% python3 -q
>>> import numpy as np
>>> import numpy.linalg as la
>>> np.set_printoptions(precision=2, suppress=True, linewidth=120)
>>> K = np.cumsum(np.array([[-2, 1, 2],
...     [3, -1, 0],
...     [2, -3, -1],
...     [1, 3, 0],
...     [-2, 2, 2],
...     [-2, 3, -1],
...     [2, -2, 2],
...     [-1, -3, -1],
...     [-2, -2, -3],
...     [0, 0, -2],
...     [-1, -3, 0],
...     [-3, 3, -2],
...     [-3, -1, 1],
...     [0, 2, -1],
...     [-1, 1, -2],
...     [1, 2, -3],
...     [2, -3, 2],
...     [-3, 1, -3],
...     [-2, -3, -3],
...     [-1, 1, -2],
...     [0, 2, 2],
...     [2, -2, 2],
...     [-3, 3, -1],
...     [3, 1, -1],
...     [2, -3, 0],
...     [-2, 0, -1],
...     [-3, 2, 2],
...     [3, -1, 3],
...     [-1, 2, -1],
...     [1, 2, -2],
...     [3, 0, 0],
...     [-1, -1, 0],
...     [0, -3, -2]]), axis=0)
>>> K
array([[ -2,   1,   2],
       [  1,   0,   2],
       [  3,  -3,   1],
       [  4,   0,   1],
       [  2,   2,   3],
       [  0,   5,   2],
       [  2,   3,   4],
       [  1,   0,   3],
       [ -1,  -2,   0],
       [ -1,  -2,  -2],
       [ -2,  -5,  -2],
       [ -5,  -2,  -4],
       [ -8,  -3,  -3],
       [ -8,  -1,  -4],
       [ -9,   0,  -6],
       [ -8,   2,  -9],
       [ -6,  -1,  -7],
       [ -9,   0, -10],
       [-11,  -3, -13],
       [-12,  -2, -15],
       [-12,   0, -13],
       [-10,  -2, -11],
       [-13,   1, -12],
       [-10,   2, -13],
       [ -8,  -1, -13],
       [-10,  -1, -14],
       [-13,   1, -12],
       [-10,   0,  -9],
       [-11,   2, -10],
       [-10,   4, -12],
       [ -7,   4, -12],
       [ -8,   3, -12],
       [ -8,   0, -14]])
>>> x0 = np.array([0, 0, 1])
>>> target = K @ x0
>>> np.round(la.pinv(K) @ K, 2) + 0
array([[1., 0., 0.],
       [0., 1., 0.],
       [0., 0., 1.]])
>>> la.solve(K.T @ K, K.T @ target)
array([0., 0., 1.])
>>> np.round(la.lstsq(K, target)[0], 2) + 0
array([0., 0., 1.])
>>> rng = np.random.default_rng(45)
>>> target = target + 0.1 * rng.normal(size=33)
>>> target
array([  1.95,   1.94,   1.01,   1.08,   2.99,   2.03,   4.05,   3.07,  -0.09,  -1.95,  -2.  ,  -4.06,  -3.07,  -4.02,
        -6.1 ,  -9.15,  -6.99,  -9.92, -13.02, -14.93, -13.04, -11.1 , -12.15, -13.08, -12.85, -14.02, -12.18,  -9.  ,
       -10.04, -12.05, -12.06, -12.08, -14.04])
>>> beta, *_ = la.lstsq(K, target)
>>> beta
array([ 0.01, -0.01,  0.99])
>>> print(round(la.norm(target - K @ beta), 2))
0.35
>>> [round(float(la.norm(la.solve(K.T @ K + lam * np.eye(3), K.T @ target))), 2) for lam in (0, 1, 10, 100)]
[0.99, 0.99, 0.96, 0.81]
>>> beta.round()
array([ 0., -0.,  1.])
>>> print(np.round(K.T @ (target - K @ beta), 2) + 0)
[0. 0. 0.]
>>> J = np.loadtxt("run12.csv", delimiter=",")
>>> J
array([[ -4.,  -4.,  -2.,  -5.,   2.],
       [  4.,  -4.,  -2.,   5.,  -1.],
       [ -5.,   6.,  -5.,   8.,   4.],
       [-12.,   4.,   2., -15.,   4.]])
>>> rk = la.matrix_rank(J)
>>> rk
np.int64(3)
>>> null = la.svd(J)[2][rk:].T
>>> [int(la.matrix_rank(np.delete(J, i, axis=0))) for i in range(4)]
[3, 3, 2, 3]
>>> la.matrix_rank(J.T @ J), la.matrix_rank(J @ J.T)
(np.int64(3), np.int64(3))
>>> np.allclose(J @ null, 0)
True
>>> M2 = J[0, 0] * J[1:] - np.outer(J[1:, 0], J[0])
>>> M2
array([[  0.,  32.,  16.,   0.,  -4.],
       [  0., -44.,  10., -57.,  -6.],
       [  0., -64., -32.,   0.,   8.]])
>>> la.matrix_rank(M2), la.matrix_rank(J)
(np.int64(2), np.int64(3))
>>> W2 = np.array([[7, -3, 9, 5], [-2, 4, 8, -1], [-3, 7, -9, -7], [7, -5, -3, 9]])
>>> F = (rng.random((18, 4)) < 0.25) @ W2
>>> F
array([[-3,  7, -9, -7],
       [ 5,  1, 17,  4],
       [-5, 11, -1, -8],
       [ 0,  0,  0,  0],
       [ 0,  0,  0,  0],
       [ 0,  0,  0,  0],
       [14, -8,  6, 14],
       [-3,  7, -9, -7],
       [ 0,  0,  0,  0],
       [ 2,  8,  8, -3],
       [-2,  4,  8, -1],
       [ 7, -5, -3,  9],
       [ 0,  0,  0,  0],
       [-2,  4,  8, -1],
       [12, -4, 14, 13],
       [ 0,  0,  0,  0],
       [-3,  7, -9, -7],
       [-5, 11, -1, -8]])
>>> z = F[:, 3] > np.median(F[:, 3])
>>> r0 = F[z].mean(axis=0) - F[~z].mean(axis=0)
>>> z.astype(int)
array([0, 1, 0, 0, 0, 0, 1, 0, 0, 0, 0, 1, 0, 0, 1, 0, 0, 0])
>>> (((F - F.mean(axis=0)) @ r0 > 0) == z).mean()
np.float64(1.0)
>>> A = np.array([[4, 5, 0, 0, 5], [1, 4, 4, 2, 5], [2, 5, 4, 0, 4], [1, 0, 0, 3, 3]]) * (rng.random((4, 5)) < 0.3)
>>> A
array([[0, 0, 0, 0, 0],
       [0, 4, 4, 2, 0],
       [2, 0, 0, 0, 0],
       [0, 0, 0, 0, 3]])
>>> def softmax(z):
...     e = np.exp(z - z.max(axis=-1, keepdims=True))
...     return e / e.sum(axis=-1, keepdims=True)
... 
>>> softmax(A[2])
array([0.65, 0.09, 0.09, 0.09, 0.09])
>>> np.round(softmax(10 * A[2]), 2) + 0
array([1., 0., 0., 0., 0.])
>>> att = A @ A.T / np.sqrt(5)
>>> softmax(att).round(6).argmax(axis=1)
array([0, 1, 2, 3])
>>> np.round(softmax(att), 2) + 0
array([[0.25, 0.25, 0.25, 0.25],
       [0.  , 1.  , 0.  , 0.  ],
       [0.11, 0.11, 0.67, 0.11],
       [0.02, 0.02, 0.02, 0.95]])
>>> softmax(att)[2] @ A
array([1.33, 0.45, 0.45, 0.22, 0.33])
>>> np.round(softmax(att + np.triu(np.full(att.shape, -np.inf), 1)), 2) + 0
array([[1.  , 0.  , 0.  , 0.  ],
       [0.  , 1.  , 0.  , 0.  ],
       [0.13, 0.13, 0.75, 0.  ],
       [0.02, 0.02, 0.02, 0.95]])
>>> U, sig, VT = la.svd(A)
>>> np.argmax(sig[:-1] / (sig[1:] + 1e-6)) + 1
np.int64(3)
>>> sig
array([6., 3., 2., 0.])
>>> M2 = U[:, :3] @ np.diag(sig[:3]) @ VT[:3]
>>> np.round(np.abs(A - M2).max(), 2)
np.float64(0.0)
>>> np.round(la.norm(A - M2, 2), 2), sig[3]
(np.float64(0.0), np.float64(0.0))
>>> round(float(la.norm(A - M2) / la.norm(A)), 2)
0.0
>>> U, sig, VT = la.svd(A, full_matrices=False)
>>> U.T @ U
array([[1., 0., 0., 0.],
       [0., 1., 0., 0.],
       [0., 0., 1., 0.],
       [0., 0., 0., 1.]])
>>> print(U.shape, sig.shape, VT.shape)
(4, 4) (4,) (4, 5)
>>> np.abs(U[:, 0]).round(6).argmax()
np.int64(1)
>>> (sig > 1e-8).sum()
np.int64(3)
>>> sig / sig[0]
array([1.  , 0.5 , 0.33, 0.  ])
>>> rk = la.matrix_rank(A)
>>> rk
np.int64(3)
>>> null = la.svd(A)[2][rk:].T
>>> [int(la.matrix_rank(np.delete(A, i, axis=0))) for i in range(4)]
[3, 2, 2, 2]
>>> print([int(la.matrix_rank(A[:i])) for i in range(1, len(A) + 1)])
[0, 1, 2, 3]
>>> np.allclose(A @ null, 0)
True
>>> np.round(A @ null, 2) + 0
array([[0., 0.],
       [0., 0.],
       [0., 0.],
       [0., 0.]])
>>> x0 = np.array([1, 0, 1, 3, 0])
>>> print(A @ np.eye(5)[3])
[0. 2. 0. 0.]
>>> (A * x0).sum(axis=1)
array([ 0, 10,  2,  0])
>>> la.norm(A @ x0) <= la.norm(A, 2) * la.norm(x0) + 1e-9
np.True_
>>> np.sign((A @ x0).round(6))
array([0, 1, 1, 0])
>>> A @ np.ones(5)
array([ 0., 10.,  2.,  3.])
>>> m1 = np.vander(np.arange(6) - 4, 4, increasing=True)
>>> m1
array([[  1,  -4,  16, -64],
       [  1,  -3,   9, -27],
       [  1,  -2,   4,  -8],
       [  1,  -1,   1,  -1],
       [  1,   0,   0,   0],
       [  1,   1,   1,   1]])
>>> x0 = np.array([0, 3, 0, 3])
>>> target = m1 @ x0
>>> beta, lr = np.zeros(4), 1 / la.norm(m1, 2) ** 2
>>> for i in range(6):
...     beta -= lr * m1.T @ (m1 @ beta - target)
...     if i % 2 == 0: print(i, round(la.norm(m1 @ beta - target), 2))
... 
0 5.08
2 5.07
4 5.06
>>> round(la.cond(m1), 2)
np.float64(67.51)
>>> hat = m1 @ la.solve(m1.T @ m1, m1.T)
>>> np.round(hat @ m1[:, 3], 2) + 0
array([-64., -27.,  -8.,  -1.,   0.,   1.])
>>> hat
array([[ 0.96,  0.13, -0.11, -0.03,  0.09, -0.03],
       [ 0.13,  0.58,  0.41,  0.02, -0.22,  0.09],
       [-0.11,  0.41,  0.46,  0.25,  0.02, -0.03],
       [-0.03,  0.02,  0.25,  0.46,  0.41, -0.11],
       [ 0.09, -0.22,  0.02,  0.41,  0.58,  0.13],
       [-0.03,  0.09, -0.03, -0.11,  0.13,  0.96]])
>>> np.round((np.eye(6) - hat) @ m1, 2) + 0
array([[0., 0., 0., 0.],
       [0., 0., 0., 0.],
       [0., 0., 0., 0.],
       [0., 0., 0., 0.],
       [0., 0., 0., 0.],
       [0., 0., 0., 0.]])
>>> np.diag(hat)
array([0.96, 0.58, 0.46, 0.46, 0.58, 0.96])
>>> M2 = m1 / la.norm(m1, axis=1, keepdims=True)
>>> G = M2 @ M2.T
>>> np.argwhere(np.triu(np.abs(G) > 0.95, 1))
array([[0, 1],
       [0, 2],
       [1, 2]])
>>> round(np.degrees(np.arccos(np.clip(G[1, 2], -1, 1))), 2)
np.float64(11.18)
>>> x0 = np.array([2, 2, 1, 1])
>>> m1 * x0
array([[  2,  -8,  16, -64],
       [  2,  -6,   9, -27],
       [  2,  -4,   4,  -8],
       [  2,  -2,   1,  -1],
       [  2,   0,   0,   0],
       [  2,   2,   1,   1]])
>>> m1 @ x0
array([-54, -22,  -6,   0,   2,   6])
>>> m1 @ (2 * x0)
array([-108,  -44,  -12,    0,    4,   12])
>>> M2 = np.c_[F[:, :2] @ np.array([[1, 0], [0, 3]]), np.array([3, 1, 1, 1, 0, 3, 1, 3, 0, 1, 1, 1, 1, 0, 2, 2, 2, 3])]
>>> M2
array([[ -3,  21,   3],
       [  5,   3,   1],
       [ -5,  33,   1],
       [  0,   0,   1],
       [  0,   0,   0],
       [  0,   0,   3],
       [ 14, -24,   1],
       [ -3,  21,   3],
       [  0,   0,   0],
       [  2,  24,   1],
       [ -2,  12,   1],
       [  7, -15,   1],
       [  0,   0,   1],
       [ -2,  12,   0],
       [ 12, -12,   2],
       [  0,   0,   2],
       [ -3,  21,   2],
       [ -5,  33,   3]])
>>> la.matrix_rank(M2)
np.int64(3)
>>> la.matrix_rank(np.c_[F, M2])
np.int64(5)
>>> print(np.round(la.lstsq(F, M2[:, 0])[0], 2) + 0)
[1. 0. 0. 0.]
>>> M2 = np.array([[2, 2], [0, -2]])
>>> M = np.block([[np.zeros((2, 2)), M2], [M2.T, np.zeros((2, 2))]])
>>> print(M)
[[ 0.  0.  2.  2.]
 [ 0.  0.  0. -2.]
 [ 2.  0.  0.  0.]
 [ 2. -2.  0.  0.]]
>>> x0 = np.array([1, 3, 3, 3])
>>> target = M @ x0
>>> target
array([12., -6.,  2., -4.])
>>> la.solve(M, M[:, 2])
array([ 0., -0.,  1., -0.])
>>> la.solve(M, 4 * target)
array([ 4., 12., 12., 12.])
>>> M2 = la.inv(M)
>>> la.inv(M2)
array([[ 0.,  0.,  2.,  2.],
       [-0., -0., -0., -2.],
       [ 2.,  0.,  0.,  0.],
       [ 2., -2., -0., -0.]])
>>> np.round(la.cond(M), 2)
np.float64(2.62)
>>> M @ M2
array([[1., 0., 0., 0.],
       [0., 1., 0., 0.],
       [0., 0., 1., 0.],
       [0., 0., 0., 1.]])
>>> la.det(M) * M2
array([[ 0.,  0.,  8.,  0.],
       [-0., -0.,  8., -8.],
       [ 8.,  8.,  0.,  0.],
       [-0., -8., -0., -0.]])
>>> arr = np.load("arr.npy")
>>> arr
array([[0, 1, 1],
       [1, 0, 1],
       [1, 1, 0]])
>>> np.round(la.eigvalsh(arr).min(), 2)
np.float64(-1.0)
>>> [round(float(la.det(arr[:i, :i])), 2) + 0 for i in range(1, 4)]
[0.0, -1.0, 2.0]
>>> M2 = np.c_[m1[:, :1] @ np.array([[1]]), np.array([2, 0, -1, 0, -1, 0])]
>>> M2
array([[ 1,  2],
       [ 1,  0],
       [ 1, -1],
       [ 1,  0],
       [ 1, -1],
       [ 1,  0]])
>>> la.norm(la.qr(m1)[0].T @ M2, axis=0) ** 2 / ((M2 ** 2).sum(axis=0) + 1e-12)
array([1.  , 0.83])
>>> print(np.round(la.norm(M2 - m1 @ la.lstsq(m1, M2)[0], axis=0), 2) + 0)
[0. 1.]
>>> print(np.round(la.lstsq(m1, M2[:, 0])[0], 2) + 0)
[1. 0. 0. 0.]
